>>> import numpy as np
>>> np.set_printoptions(precision=2, suppress=True, linewidth=140)
>>> M2 = np.array([[1, 2, 2, 1], [2, 0, 1, 2], [0, 1, 0, 0], [0, 1, 0, 1]])
>>> X = M2 + M2.T
>>> X
array([[2, 4, 2, 1],
       [4, 0, 2, 3],
       [2, 2, 0, 0],
       [1, 3, 0, 2]])
>>> vals, evecs = np.linalg.eig(X)
>>> np.sort(np.linalg.eigvals(X @ X))
array([ 1.75,  2.77, 14.92, 56.56])
>>> np.sort(np.linalg.eigvals(np.linalg.inv(X)))
array([-0.76, -0.26,  0.13,  0.6 ])
>>> round(float(np.prod(vals)), 2)
64.0
>>> np.einsum("ii->", X)
np.int64(4)
>>> np.linalg.eigvals(X)
array([ 7.52, -3.86, -1.32,  1.67])
>>> th = np.radians(90)
>>> r_ = np.eye(4)
>>> r_[2, 2] = r_[3, 3] = np.cos(th)
>>> r_[2, 3], r_[3, 2] = -np.sin(th), np.sin(th)
>>> r_.round(2) + 0
array([[ 1.,  0.,  0.,  0.],
       [ 0.,  1.,  0.,  0.],
       [ 0.,  0.,  0., -1.],
       [ 0.,  0.,  1.,  0.]])
>>> M2 = X @ r_.T
>>> np.linalg.svd(X, compute_uv=False), np.linalg.svd(M2, compute_uv=False)
(array([7.52, 3.86, 1.67, 1.32]), array([7.52, 3.86, 1.67, 1.32]))
>>> round(np.linalg.det(r_), 2), np.trace(r_)
(np.float64(1.0), np.float64(2.0))
>>> np.allclose(X @ X.T, M2 @ M2.T)
True
>>> np.allclose(np.linalg.norm(X, axis=1), np.linalg.norm(M2, axis=1))
True
>>> np.abs(M2 - X).max(axis=0)
array([0., 0., 5., 2.])
